>>> import numpy as np
>>> from numpy import linalg as LA
>>> np.set_printoptions(precision=2, suppress=True, linewidth=100, sign=" ")
>>> rng = np.random.default_rng(5606)
>>> theta = rng.uniform(0, 2 * np.pi, 16)
>>> O, _ = LA.qr(np.array([[1.9, -1.2], [0.8, -0.7], [-0.6, -0.9], [0.6, 0.0], [0.0, -0.1]]))
>>> A = 3 * np.c_[np.cos(theta), np.sin(theta)] @ O.T
>>> print(A.round(2) + 0)
[[ 0.82 -0.03 -2.71  0.98 -0.19]
 [ 0.89  0.01 -2.68  0.99 -0.19]
 [ 0.39  0.61  2.81 -0.74  0.23]
 [ 2.66  1.22 -0.18  0.64  0.05]
 [-2.59 -1.11  0.69 -0.78 -0.01]
 [-2.18 -1.27 -1.62  0.   -0.18]
 [ 1.92  0.6  -1.98  1.01 -0.11]
 [-0.89 -0.82 -2.67  0.59 -0.23]
 [ 1.83  1.17  2.05 -0.2   0.21]
 [ 2.65  1.28  0.24  0.52  0.08]
 [ 1.68  0.45 -2.22  1.03 -0.13]
 [-2.14 -0.74  1.7  -0.98  0.08]
 [-2.4  -1.31 -1.22 -0.17 -0.15]
 [ 2.55  1.07 -0.85  0.82  0.  ]
 [ 2.31  1.3   1.4   0.1   0.17]
 [-2.63 -1.3  -0.42 -0.46 -0.1 ]]
>>> # rows and columns are dependent
>>> cen = A - A.mean(axis=0)
>>> U, sig, Vh = LA.svd(cen, full_matrices=False)
>>> print(np.round(cen.mean(axis=0), 2) + 0)
[ 0.  0.  0.  0.  0.]
>>> print(np.round((sig ** 2).sum() ** 2 / (sig ** 4).sum(), 2))
1.92
>>> print(np.abs(U[:, 0]).argmax())
15
>>> print(Vh[0] * np.sign(Vh[0, np.abs(Vh[0]).argmax()]))
[ 0.89  0.42  0.04  0.18  0.03]
>>> print(np.searchsorted(np.cumsum(sig ** 2) / (sig ** 2).sum(), 0.9) + 1)
2
>>> print(round(np.abs(A).max(), 2))
2.81
>>> print(A.mean(axis=0))
[ 0.3   0.07 -0.48  0.21 -0.03]
>>> print(np.round(LA.svd(A, compute_uv=False), 2) + 0)
[ 9.21  7.69  0.    0.    0.  ]
>>> D = LA.norm(A[:, None] - A[None], axis=-1)
>>> print(D[:5, :5])
[[ 0.    0.08  5.84  3.39  5.24]
 [ 0.08  0.    5.82  3.32  5.28]
 [ 5.84  5.82  0.    4.05  4.04]
 [ 3.39  3.32  4.05  0.    5.98]
 [ 5.24  5.28  4.04  5.98  0.  ]]
>>> print(LA.norm(A, axis=1))
[ 3.  3.  3.  3.  3.  3.  3.  3.  3.  3.  3.  3.  3.  3.  3.  3.]
>>> print(D[3].round(6).argsort(kind="stable")[:4])
[  3   9  13  14]
>>> print(D.shape)
(16, 16)
>>> print(D[3])
[ 3.39  3.32  4.05  0.    5.98  5.66  2.07  4.8   2.54  0.45  2.42  5.75  5.81  0.71  1.71  5.97]
>>> rk = LA.matrix_rank(A)
>>> print(rk)
2
>>> N = LA.svd(A)[2][rk:].T
>>> print(N.shape)
(5, 3)
>>> print([int(LA.matrix_rank(np.delete(A, i, axis=0))) for i in range(16)])
[2, 2, 2, 2, 2, 2, 2, 2, 2, 2, 2, 2, 2, 2, 2, 2]
>>> print(LA.matrix_rank(A.T @ A), LA.matrix_rank(A @ A.T))
2 2
